% ipython --no-banner

In [1]: import numpy as np

In [2]: import numpy.linalg as la

In [3]: np.set_printoptions(suppress=True, linewidth=120)

In [4]: A = np.load("sample2.npy")

In [5]: A
Out[5]: 
array([[ 0.6, -2. , -0.8,  1.8],
       [ 0. , 16. , -1.5,  1.5],
       [-0.4,  5. , -0.7, -2.2],
       [ 0.5,  7. ,  0.4, -0.3]])

In [6]: out = np.array([[-3, -3], [0, -5], [1, 1], [5, 1]])

In [7]: np.round(np.einsum("ij->j", A), 2)
Out[7]: array([ 0.7, 26. , -2.6,  0.8])

In [8]: la.matrix_rank(np.vstack([A, out.T]))
Out[8]: np.int64(4)

In [9]: print(np.vstack([A, out.T]).shape)
(6, 4)

In [10]: print(np.einsum("ik,kj->ji", A, out))
[[  6.4   6.  -10.5  -2.6]
 [  9.2 -80.  -26.7 -36.4]]

In [11]: A @ out
Out[11]: 
array([[  6.4,   9.2],
       [  6. , -80. ],
       [-10.5, -26.7],
       [ -2.6, -36.4]])

In [12]: out.T @ A.T
Out[12]: 
array([[  6.4,   6. , -10.5,  -2.6],
       [  9.2, -80. , -26.7, -36.4]])

In [13]: np.einsum("ij,ij->i", A, A)
Out[13]: array([  8.24, 260.5 ,  30.49,  49.5 ])

In [14]: th = np.radians(72)

In [15]: Rm = np.eye(4)

In [16]: Rm[2, 2] = Rm[0, 0] = np.cos(th)

In [17]: Rm[2, 0], Rm[0, 2] = -np.sin(th), np.sin(th)

In [18]: Rm.round(2)
Out[18]: 
array([[ 0.31,  0.  ,  0.95,  0.  ],
       [ 0.  ,  1.  ,  0.  ,  0.  ],
       [-0.95,  0.  ,  0.31,  0.  ],
       [ 0.  ,  0.  ,  0.  ,  1.  ]])

In [19]: out = A @ Rm.T

In [20]: np.round(la.svd(A, compute_uv=False), 2), np.round(la.svd(out, compute_uv=False), 2)
Out[20]: (array([18.32,  3.3 ,  1.3 ,  0.59]), array([18.32,  3.3 ,  1.3 ,  0.59]))

In [21]: print(out.round(2))
[[-0.58 -2.   -0.82  1.8 ]
 [-1.43 16.   -0.46  1.5 ]
 [-0.79  5.    0.16 -2.2 ]
 [ 0.53  7.   -0.35 -0.3 ]]

In [22]: np.round(la.det(Rm), 2), round(np.trace(Rm), 2)
Out[22]: (np.float64(1.0), np.float64(2.62))

In [23]: np.allclose(A @ A.T, out @ out.T)
Out[23]: True

In [24]: rng = np.random.default_rng(8)

In [25]: z = rng.permutation(4)

In [26]: z
Out[26]: array([3, 1, 2, 0])

In [27]: out = A[z][:, z]

In [28]: np.allclose(out, A)
Out[28]: False

In [29]: round(la.det(out), 2), round(float(la.det(A[z])), 2)
Out[29]: (np.float64(46.55), -46.55)

In [30]: x0 = np.array([1, 3, 3, 1])

In [31]: A @ x0
Out[31]: array([-6. , 45. , 10.3, 22.4])

In [32]: np.round(A @ np.ones(4), 2)
Out[32]: array([-0.4, 16. ,  1.7,  7.6])

In [33]: A @ np.eye(4)[1]
Out[33]: array([-2., 16.,  5.,  7.])

In [34]: print(np.round((A * x0).sum(axis=1), 2))
[-6.  45.  10.3 22.4]

In [35]: print(A @ (2 * x0))
[-12.   90.   20.6  44.8]

In [36]: Q, _ = la.qr(np.array([[0.6, 0.4, 0.1], [1.2, -0.2, -2.0], [-0.8, 0.2, 0.1]]))

In [37]: evecs, _ = la.qr(np.array([[0.2, -0.5, 0.5, -1.1],
    ...:     [1.6, 2.3, -0.3, 1.2],
    ...:     [0.8, 1.1, -1.5, -0.2],
    ...:     [-1.6, 0.9, 0.6, -0.1]]))

In [38]: s = 5 * 0.7 ** np.arange(3)

In [39]: feats = Q[:, :3] * s @ evecs[:3]

In [40]: feats.round(2)
Out[40]: 
array([[-1.89, -2.33,  0.87, -2.08],
       [ 0.43, -0.82, -3.04, -2.74],
       [-1.58, -0.56, -0.12,  2.96]])

In [41]: def softmax(z):
    ...:     e = np.exp(z - z.max(axis=-1, keepdims=True))
    ...:     return e / e.sum(axis=-1, keepdims=True)
    ...: 

In [42]: np.round(softmax(feats[2]), 2)
Out[42]: array([0.01, 0.03, 0.04, 0.92])

In [43]: np.round(softmax(feats).sum(axis=1), 2)
Out[43]: array([1., 1., 1.])

In [44]: att = feats @ feats.T / np.sqrt(4)

In [45]: softmax(att).round(6).argmax(axis=1)
Out[45]: array([0, 1, 2])

In [46]: np.round(softmax(att)[2] @ feats, 2)
Out[46]: array([-1.58, -0.56, -0.12,  2.95])

In [47]: print(np.round(softmax(att + np.triu(np.full(att.shape, -np.inf), 1)), 2) + 0)
[[1. 0. 0.]
 [0. 1. 0.]
 [0. 0. 1.]]

In [48]: out = feats / la.norm(feats, axis=1, keepdims=True)

In [49]: cov = out @ out.T

In [50]: (cov - 2 * np.eye(3)).round(6).argmax(axis=1)
Out[50]: array([1, 0, 0])

In [51]: np.round(la.norm(out, axis=1), 2)
Out[51]: array([1., 1., 1.])

In [52]: np.round(np.degrees(np.arccos(np.clip(cov[0, 2], -1, 1))), 2)
Out[52]: np.float64(98.89)

In [53]: out = feats + rng.integers(-2, 3, (3, 1)) @ rng.integers(-2, 3, (1, 4))

In [54]: out.round(2)
Out[54]: 
array([[ 0.11, -0.33,  2.87,  1.92],
       [-1.57, -2.82, -5.04, -6.74],
       [-2.58, -1.56, -1.12,  0.96]])

In [55]: np.round(out - feats, 2)
Out[55]: 
array([[ 2.,  2.,  2.,  4.],
       [-2., -2., -2., -4.],
       [-1., -1., -1., -2.]])

In [56]: np.abs(out - feats).sum(axis=1)
Out[56]: array([10., 10.,  5.])

In [57]: out = feats / np.sqrt((feats ** 2).mean(axis=1, keepdims=True))

In [58]: out[2].round(2)
Out[58]: array([-0.93, -0.33, -0.07,  1.74])

In [59]: la.matrix_rank(out) == la.matrix_rank(feats)
Out[59]: np.True_

In [60]: np.round(feats - feats.mean(axis=1, keepdims=True), 2)
Out[60]: 
array([[-0.53, -0.97,  2.23, -0.73],
       [ 1.97,  0.72, -1.5 , -1.2 ],
       [-1.76, -0.74, -0.29,  2.78]])

In [61]: left, s = la.svd(feats)
Traceback (most recent call last):
  Cell In[61], line 1
    left, s = la.svd(feats)
ValueError: too many values to unpack (expected 2)


In [62]: left, s, vt = la.svd(feats, full_matrices=False)

In [63]: np.round(vt @ vt.T, 2) + 0
Out[63]: 
array([[1., 0., 0.],
       [0., 1., 0.],
       [0., 0., 1.]])

In [64]: np.allclose(left * s @ vt, feats)
Out[64]: True

In [65]: print(np.round(left.T @ feats @ vt.T, 2) + 0)
[[5.   0.   0.  ]
 [0.   3.5  0.  ]
 [0.   0.   2.45]]

In [66]: np.round(np.sqrt((s ** 2).sum()), 2), round(float(la.norm(feats)), 2)
Out[66]: (np.float64(6.58), 6.58)

In [67]: print(np.round(s / s[0], 2))
[1.   0.7  0.49]

In [68]: m1 = np.arange(8).reshape(4, 2) + -3

In [69]: m1
Out[69]: 
array([[-3, -2],
       [-1,  0],
       [ 1,  2],
       [ 3,  4]])

In [70]: z = rng.permutation(2)

In [71]: out = m1[:, z] * rng.choice([-1, 1], 2)

In [72]: out
Out[72]: 
array([[ 2, -3],
       [ 0, -1],
       [-2,  1],
       [-4,  3]])

In [73]: left, _, vt = la.svd(m1.T @ out)

In [74]: np.round(la.lstsq(m1, out)[0], 2) + 0
Out[74]: 
array([[ 0.,  1.],
       [-1.,  0.]])

In [75]: print(z)
[1 0]

In [76]: np.round(left @ vt, 2) + 0
Out[76]: 
array([[ 0.,  1.],
       [-1.,  0.]])

In [77]: hat = out @ la.solve(out.T @ out, out.T)

In [78]: print(la.matrix_rank(np.eye(4) - hat))
2

In [79]: x0 = np.array([2, 2])

In [80]: target = m1 @ x0

In [81]: print(target)
[-10  -2   6  14]

In [82]: np.round(la.pinv(m1) @ m1, 2) + 0
Out[82]: 
array([[1., 0.],
       [0., 1.]])

In [83]: try:
    ...:     la.solve(m1, target)
    ...: except la.LinAlgError as e:
    ...:     print(e)
    ...: 
Last 2 dimensions of the array must be square

In [84]: target = target + 0.1 * rng.normal(size=4)

In [85]: target.round(2)
Out[85]: array([-9.91, -1.9 ,  6.14, 14.08])

In [86]: coef, *_ = la.lstsq(m1, target)

In [87]: [round(float(la.norm(la.solve(m1.T @ m1 + lam * np.eye(2), m1.T @ target))), 2) for lam in (0, 1, 10, 100)]
Out[87]: [2.83, 2.77, 2.29, 0.84]

In [88]: np.round(m1.T @ (target - m1 @ coef), 2) + 0
Out[88]: array([0., 0.])

In [89]: coef.round()
Out[89]: array([2., 2.])

In [90]: E = np.array([[-0.32, -2.38], [-1.21, 2.84], [0.6, -3.22]])

In [91]: x0 = np.array([1, 0])

In [92]: target = E @ x0

In [93]: np.round(la.pinv(E) @ E, 2) + 0
Out[93]: 
array([[1., 0.],
       [0., 1.]])

In [94]: np.round(la.solve(E.T @ E, E.T @ target), 2) + 0
Out[94]: array([1., 0.])

In [95]: target
Out[95]: array([-0.32, -1.21,  0.6 ])

In [96]: target = target + 0.02 * rng.normal(size=3)

In [97]: print(target.round(2))
[-0.32 -1.19  0.63]

In [98]: coef, *_ = la.lstsq(E, target)

In [99]: print(coef.round(2) + 0)
[0.99 0.  ]

In [100]: [round(float(la.norm(la.solve(E.T @ E + lam * np.eye(2), E.T @ target))), 2) for lam in (0, 1, 10, 100)]
Out[100]: [0.99, 0.52, 0.17, 0.04]

In [101]: print(round(la.norm(target - E @ coef), 2))
0.03

In [102]: r0 = np.array([0, 3])

In [103]: F = np.array([np.roll(r0, i) for i in range(2)])

In [104]: F
Out[104]: 
array([[0, 3],
       [3, 0]])

In [105]: x0 = np.array([-1, -2])

In [106]: np.sign((F @ x0).round(6))
Out[106]: array([-1, -1])

In [107]: print(F @ np.eye(2)[1])
[3. 0.]

In [108]: F @ np.ones(2)
Out[108]: array([3., 3.])

In [109]: np.allclose(F, F.T)
Out[109]: True

In [110]: np.round(np.sort(np.abs(la.eigvals(F))), 2)
Out[110]: array([3., 3.])

In [111]: round(float(la.det(F)), 2)
Out[111]: -9.0

In [112]: (F - F.T) / 2
Out[112]: 
array([[0., 0.],
       [0., 0.]])

In [113]: (F + F.T) / 2
Out[113]: 
array([[0., 3.],
       [3., 0.]])

In [114]: assert F == F.T
Traceback (most recent call last):
  Cell In[114], line 1
    assert F == F.T
ValueError: The truth value of an array with more than one element is ambiguous. Use a.any() or a.all()


In [115]: np.trace(F)
Out[115]: np.int64(0)

In [116]: r0 = np.array([-1, -2])

In [117]: out = F + np.outer(r0, np.eye(2)[1])

In [118]: out
Out[118]: 
array([[ 0.,  2.],
       [ 3., -2.]])

In [119]: la.matrix_rank(la.inv(out) - la.inv(F), tol=1e-8)
Out[119]: np.int64(1)

In [120]: print(la.matrix_rank(out - F))
1

In [121]: print(np.round(la.det(out) / la.det(F), 2), round(float(1 + la.solve(F, r0)[1]), 2))
0.67 0.67

In [122]: data = np.loadtxt("a.csv", delimiter=",")

In [123]: data
Out[123]: 
array([[  5.,   4.,  -1.,  -4.],
       [  4.,  36.,  -4., -24.],
       [ -1.,  -4.,   6.,   1.],
       [ -4., -24.,   1.,  17.]])

In [124]: w, evecs = la.eigh(data)

In [125]: x0 = np.array([2, 0, -3, 0])

In [126]: np.abs(data).sum(axis=1).max(), round(np.abs(w).max(), 2)
Out[126]: (np.float64(68.0), np.float64(53.29))

In [127]: print(np.round(la.eigvalsh(data[1:, 1:]), 2))
[ 0.31  6.05 52.63]

In [128]: (np.sign(evecs[:, -1].round(6)) == np.sign(evecs[0, -1].round(6))).astype(int)
Out[128]: array([1, 1, 0, 0])

In [129]: out = np.array([[1, 1, 0], [2, 1, 0], [2, 0, 0], [1, 1, 1]])

In [130]: np.einsum("ij->j", data)
Out[130]: array([  4.,  12.,   2., -10.])

In [131]: la.matrix_rank(data @ out)
Out[131]: np.int64(3)

In [132]: out @ data
Traceback (most recent call last):
  Cell In[132], line 1
    out @ data
ValueError: matmul: Input operand 1 has a mismatch in its core dimension 0, with gufunc signature (n?,k),(k,m?)->(n?,m?) (size 4 is different from 3)


In [133]: hat = np.triu(np.array([[5, 4, 0, 4], [1, 4, 4, 0], [3, 2, 2, 3], [3, 0, 3, 0]]), 1) + np.eye(4)

In [134]: out = hat @ data @ la.inv(hat)

In [135]: np.trace(out), np.trace(data)
Out[135]: (np.float64(64.0), np.float64(64.0))

In [136]: la.matrix_rank(out)
Out[136]: np.int64(3)

In [137]: M = np.load("m.npy")

In [138]: M.round(2)
Out[138]: 
array([[-0.87,  0.23, -0.43],
       [-0.44,  0.03,  0.9 ],
       [ 0.22,  0.97,  0.07]])

In [139]: z = rng.permutation(3)

In [140]: print(z)
[1 2 0]

In [141]: out = M[z][:, z]

In [142]: round(float(la.det(out)), 2), round(float(la.det(M[z])), 2)
Out[142]: (1.0, 1.0)

In [143]: np.allclose(out, M)
Out[143]: False

In [144]: round(float(np.trace(out)), 2)
Out[144]: -0.77

In [145]: print(out.round(2))
[[ 0.03  0.9  -0.44]
 [ 0.97  0.07  0.22]
 [ 0.23 -0.43 -0.87]]

In [146]: np.allclose(M, M.T)
Out[146]: False

In [147]: round(float(np.abs(la.eigvals(M)).max()), 2)
Out[147]: 1.0

In [148]: print(np.round((M + M.T) / 2, 2))
[[-0.87 -0.1  -0.11]
 [-0.1   0.03  0.94]
 [-0.11  0.94  0.07]]

In [149]: np.round(la.matrix_power(M, 3), 2)
Out[149]: 
array([[-0.11,  0.65, -0.76],
       [-0.77,  0.43,  0.48],
       [ 0.63,  0.63,  0.45]])

In [150]: blk = np.stack([M, -1 * M, M[::-1]])

In [151]: print(la.matrix_rank(blk.reshape(3, -1)))
2

In [152]: la.matrix_rank(blk)
Out[152]: array([3, 3, 3])

In [153]: blk.shape
Out[153]: (3, 3, 3)

In [154]: Q = M.astype(float).copy()

In [155]: for j in range(3):
     ...:     Q[:, j] -= Q[:, :j] @ (Q[:, :j].T @ Q[:, j])
     ...:     Q[:, j] /= la.norm(Q[:, j])
     ...: 

In [156]: Q.round(2)
Out[156]: 
array([[-0.87,  0.23, -0.43],
       [-0.44,  0.03,  0.9 ],
       [ 0.22,  0.97,  0.07]])

In [157]: np.round(Q.T @ Q, 2) + 0
Out[157]: 
array([[1., 0., 0.],
       [0., 1., 0.],
       [0., 0., 1.]])

In [158]: K = np.array([[0.8, -0.2, 0.7, -0.2],
     ...:     [0.4, -0.7, 1.7, 0.6],
     ...:     [-0.3, 0.7, 1.1, 1.2],
     ...:     [-1.0, -0.2, -1.1, -0.1]])

In [159]: K[1] = K[0] + 0.05 * rng.normal(size=4)

In [160]: K.round(2)
Out[160]: 
array([[ 0.8 , -0.2 ,  0.7 , -0.2 ],
       [ 0.83, -0.2 ,  0.77, -0.24],
       [-0.3 ,  0.7 ,  1.1 ,  1.2 ],
       [-1.  , -0.2 , -1.1 , -0.1 ]])

In [161]: out = np.array([[0, 0], [-2, 2]])

In [162]: W2 = np.kron(out, K)

In [163]: round(la.norm(W2, 2), 2), np.round(la.norm(out, 2) * la.norm(K, 2), 2)
Out[163]: (np.float64(6.42), np.float64(6.42))

In [164]: W2.round(2)
Out[164]: 
array([[ 0.  , -0.  ,  0.  , -0.  ,  0.  , -0.  ,  0.  , -0.  ],
       [ 0.  , -0.  ,  0.  , -0.  ,  0.  , -0.  ,  0.  , -0.  ],
       [-0.  ,  0.  ,  0.  ,  0.  , -0.  ,  0.  ,  0.  ,  0.  ],
       [-0.  , -0.  , -0.  , -0.  , -0.  , -0.  , -0.  , -0.  ],
       [-1.6 ,  0.4 , -1.4 ,  0.4 ,  1.6 , -0.4 ,  1.4 , -0.4 ],
       [-1.66,  0.4 , -1.54,  0.48,  1.66, -0.4 ,  1.54, -0.48],
       [ 0.6 , -1.4 , -2.2 , -2.4 , -0.6 ,  1.4 ,  2.2 ,  2.4 ],
       [ 2.  ,  0.4 ,  2.2 ,  0.2 , -2.  , -0.4 , -2.2 , -0.2 ]])

In [165]: la.matrix_rank(W2)
Out[165]: np.int64(4)

In [166]: print(W2.shape)
(8, 8)
